$ python3 -q
>>> import numpy as np
>>> np.set_printoptions(precision=3, suppress=True, linewidth=100)
>>> rnd = lambda a: np.round(a, 3) + 0
>>> M2 = np.array([[1, 1, 2], [1, 2, 2], [2, -2, -1]])
>>> F = np.tril(M2)
>>> F
array([[ 1,  0,  0],
       [ 1,  2,  0],
       [ 2, -2, -1]])
>>> # triangular, det is the product of the diagonal
>>> proj = np.triu(np.array([[1, -2, -3], [0, 5, 0], [3, -5, 3]]), 1) + np.eye(3)
>>> M2 = proj @ F @ np.linalg.inv(proj)
>>> np.linalg.matrix_rank(M2)
np.int64(3)
>>> np.trace(M2), np.trace(F)
(np.float64(2.0), np.int64(2))
>>> M2 = np.array([[1, 2], [3, -1]])
>>> W2 = np.kron(M2, F)
>>> np.linalg.matrix_rank(W2)
np.int64(6)
>>> W2
array([[ 1,  0,  0,  2,  0,  0],
       [ 1,  2,  0,  2,  4,  0],
       [ 2, -2, -1,  4, -4, -2],
       [ 3,  0,  0, -1,  0,  0],
       [ 3,  6,  0, -1, -2,  0],
       [ 6, -6, -3, -2,  2,  1]])
>>> W = np.array([[8, 3, -8, -7], [-2, 7, 1, 4], [9, -7, -2, 4]])
>>> b = np.array([3, 3, -3, 0])
>>> hid = np.maximum(F @ W + b, 0)
>>> (hid > 0).astype(int)
array([[1, 1, 0, 0],
       [1, 1, 0, 1],
       [1, 1, 0, 0]])
>>> hid
array([[11,  6,  0,  0],
       [ 7, 20,  0,  1],
       [14,  2,  0,  0]])
>>> np.linalg.matrix_rank(hid)
np.int64(3)
>>> W2 = np.array([[5, 4, 1], [1, 1, 3], [2, 1, 3], [3, 5, 0]])
>>> print(hid @ W2)
[[61 50 29]
 [58 53 67]
 [72 58 20]]
>>> w, evecs = np.linalg.eig(F)
>>> rnd(np.sort(np.linalg.eigvals(F @ F)))
array([1., 1., 4.])
>>> rnd(np.sort(np.linalg.eigvals(np.linalg.inv(F))))
array([-1. ,  0.5,  1. ])
>>> C2 = F.T @ F
>>> np.linalg.matrix_rank(C2)
np.int64(3)
>>> np.allclose(C2, C2.T)
True
>>> (F @ F.T).shape
(3, 3)
>>> data = np.load("dump.npy")
>>> print(rnd(data))
[[ 0.288  0.562  0.187 -0.112  0.562  0.487]
 [ 0.562  0.556 -0.148  0.089 -0.444 -0.385]
 [ 0.187 -0.148  0.951  0.03  -0.148 -0.128]
 [-0.112  0.089  0.03   0.982  0.089  0.077]
 [ 0.562 -0.444 -0.148  0.089  0.556 -0.385]
 [ 0.487 -0.385 -0.128  0.077 -0.385  0.667]]
>>> x = np.array([-3, 4, 3, -5, 0, 5])
>>> rhs = data @ x
>>> b, lr = np.zeros(6), 1 / np.linalg.norm(data, 2) ** 2
>>> for i in range(20):
...     b -= lr * data.T @ (data @ b - rhs)
...     if i % 5 == 0: print(i, round(np.linalg.norm(data @ b - rhs), 3))
... 
0 0.0
5 0.0
10 0.0
15 0.0
>>> rnd(b)
array([-3.,  4.,  3., -5.,  0.,  5.])
>>> np.unravel_index(np.abs(data).argmax(), data.shape)
(np.int64(3), np.int64(3))
>>> print(rnd(np.linalg.svd(data, compute_uv=False)))
[1. 1. 1. 1. 1. 1.]
>>> data.shape
(6, 6)
>>> np.linalg.matrix_rank(data)
np.int64(6)
>>> M2 = np.array([[-1, 2, 0],
...     [3, 0, 1],
...     [-1, -1, -3],
...     [2, 0, -2],
...     [-3, 3, -3],
...     [-3, 1, 0]])
>>> np.vstack([data, M2.T]).shape
(9, 6)
>>> A = np.loadtxt("arr.csv", delimiter=",")
>>> rnd(A)
array([[0.5  , 0.5  , 0.   , 0.   , 0.   , 0.   ],
       [0.5  , 0.5  , 0.   , 0.   , 0.   , 0.   ],
       [0.   , 0.   , 0.5  , 0.   , 0.25 , 0.25 ],
       [0.   , 0.333, 0.333, 0.333, 0.   , 0.   ],
       [0.   , 0.   , 0.333, 0.   , 0.667, 0.   ],
       [0.5  , 0.   , 0.   , 0.   , 0.   , 0.5  ]])
>>> A @ np.ones(6)
array([1., 1., 1., 1., 1., 1.])
>>> pr = np.eye(6)[2]
>>> for _ in range(6):
...     pr = pr @ A
...     print(pr.round(3))
... 
[0.   0.   0.5  0.   0.25 0.25]
[0.125 0.    0.333 0.    0.292 0.25 ]
[0.188 0.062 0.264 0.    0.278 0.208]
[0.229 0.125 0.225 0.    0.251 0.17 ]
[0.262 0.177 0.196 0.    0.224 0.141]
[0.29  0.22  0.173 0.    0.198 0.12 ]
